% python3 -q
>>> import numpy as np
>>> np.set_printoptions(precision=3, suppress=True, linewidth=100)
>>> W0 = np.load("w.npy")
>>> W0
array([[ 0.,  0.,  0.,  0.,  0.,  0.,  0., -1.,  1.,  1.],
       [ 0.,  0.,  0.,  0.,  0.,  0.,  0.,  2.,  0.,  2.],
       [ 0.,  0.,  0.,  0.,  0.,  0.,  0., -1., -1., -1.],
       [ 0.,  0.,  0.,  0.,  0.,  0.,  0., -2.,  0., -2.],
       [ 0.,  0.,  0.,  0.,  0.,  0.,  0.,  0.,  2.,  2.],
       [ 0.,  0.,  0.,  0.,  0.,  0.,  0.,  0.,  2., -1.],
       [ 0.,  0.,  0.,  0.,  0.,  0.,  0.,  2., -2., -2.],
       [-1.,  2., -1., -2.,  0.,  0.,  2.,  0.,  0.,  0.],
       [ 1.,  0., -1.,  0.,  2.,  2., -2.,  0.,  0.,  0.],
       [ 1.,  2., -1., -2.,  2., -1., -2.,  0.,  0.,  0.]])
>>> Uu, sigma, VT = np.linalg.svd(W0)
>>> evecs = VT[:(sigma > 1e-8).sum()]
>>> rng = np.random.default_rng(5353)
>>> x = W0[8] + -2 * W0[1] + rng.integers(2) * np.eye(10)[0]
>>> x
array([ 1.,  0., -1.,  0.,  2.,  2., -2., -4.,  0., -4.])
>>> np.diag(evecs.T @ evecs)
array([0.164, 0.403, 0.204, 0.403, 0.341, 0.828, 0.658, 1.   , 1.   , 1.   ])
>>> np.linalg.matrix_rank(np.vstack([W0, x]))
np.int64(6)
>>> np.allclose(evecs.T @ evecs @ x, x)
True
>>> X = np.load("a.npy")
>>> X
array([[0.167, 0.167, 0.333, 0.167, 0.   , 0.167],
       [0.   , 0.286, 0.286, 0.286, 0.143, 0.   ],
       [0.   , 0.   , 0.5  , 0.5  , 0.   , 0.   ],
       [0.   , 0.   , 0.167, 0.333, 0.333, 0.167],
       [0.286, 0.   , 0.143, 0.286, 0.143, 0.143],
       [0.25 , 0.   , 0.   , 0.25 , 0.125, 0.375]])
>>> r0 = np.array([0, 7, 8, 5, 6, 4])
>>> A2 = X + np.outer(r0, np.eye(6)[4])
>>> np.round(np.linalg.det(A2) / np.linalg.det(X), 3), np.round(1 + np.linalg.solve(X, r0)[4], 3)
(np.float64(-1.75), np.float64(-1.75))
>>> np.linalg.matrix_rank(A2 - X)
np.int64(1)
>>> A2
array([[0.167, 0.167, 0.333, 0.167, 0.   , 0.167],
       [0.   , 0.286, 0.286, 0.286, 7.143, 0.   ],
       [0.   , 0.   , 0.5  , 0.5  , 8.   , 0.   ],
       [0.   , 0.   , 0.167, 0.333, 5.333, 0.167],
       [0.286, 0.   , 0.143, 0.286, 6.143, 0.143],
       [0.25 , 0.   , 0.   , 0.25 , 4.125, 0.375]])
>>> O, _ = np.linalg.qr(np.array([[-0.7, 1.0, -1.1],
...     [1.8, -0.5, 0.4],
...     [0.2, -0.4, 0.0],
...     [1.5, 1.3, 0.2],
...     [2.4, 1.4, -0.2],
...     [-0.6, 0.2, 1.3],
...     [-1.2, 0.3, 0.8],
...     [-0.8, -0.5, 0.3]]))
>>> data = O @ O.T
>>> data
array([[ 0.569, -0.413, -0.108,  0.056,  0.075, -0.214,  0.001, -0.091],
       [-0.413,  0.453,  0.113,  0.034,  0.141, -0.034, -0.204, -0.021],
       [-0.108,  0.113,  0.049, -0.079, -0.046, -0.068, -0.092,  0.014],
       [ 0.056,  0.034, -0.079,  0.397,  0.422,  0.164,  0.095, -0.121],
       [ 0.075,  0.141, -0.046,  0.422,  0.547, -0.02 , -0.085, -0.185],
       [-0.214, -0.034, -0.068,  0.164, -0.02 ,  0.533,  0.403,  0.086],
       [ 0.001, -0.204, -0.092,  0.095, -0.085,  0.403,  0.375,  0.076],
       [-0.091, -0.021,  0.014, -0.121, -0.185,  0.086,  0.076,  0.077]])
>>> Uu, sigma, VT = np.linalg.svd(data)
>>> sigma.round(3) + 0
array([1., 1., 1., 0., 0., 0., 0., 0.])
>>> A2 = Uu[:, :3] @ np.diag(sigma[:3]) @ VT[:3]
>>> round(float(np.linalg.norm(data - A2, 2)), 3), round(float(sigma[3]), 3)
(0.0, 0.0)
>>> np.linalg.matrix_rank(A2)
np.int64(3)
>>> np.linalg.matrix_rank(data, rtol=0.05)
np.int64(3)
>>> gram = data.T @ data
>>> np.round(np.linalg.svd(data, compute_uv=False) ** 2, 3) + 0
array([1., 1., 1., 0., 0., 0., 0., 0.])
>>> (data @ data.T).shape
(8, 8)
>>> np.linalg.matrix_rank(gram)
np.int64(3)
>>> r = np.linalg.matrix_rank(data)
>>> r
np.int64(3)
>>> ns = np.linalg.svd(data)[2][r:].T
>>> np.linalg.matrix_rank(data.T @ data), np.linalg.matrix_rank(data @ data.T)
(np.int64(3), np.int64(3))
>>> ns @ ns.T
array([[ 0.431,  0.413,  0.108, -0.056, -0.075,  0.214, -0.001,  0.091],
       [ 0.413,  0.547, -0.113, -0.034, -0.141,  0.034,  0.204,  0.021],
       [ 0.108, -0.113,  0.951,  0.079,  0.046,  0.068,  0.092, -0.014],
       [-0.056, -0.034,  0.079,  0.603, -0.422, -0.164, -0.095,  0.121],
       [-0.075, -0.141,  0.046, -0.422,  0.453,  0.02 ,  0.085,  0.185],
       [ 0.214,  0.034,  0.068, -0.164,  0.02 ,  0.467, -0.403, -0.086],
       [-0.001,  0.204,  0.092, -0.095,  0.085, -0.403,  0.625, -0.076],
       [ 0.091,  0.021, -0.014,  0.121,  0.185, -0.086, -0.076,  0.923]])
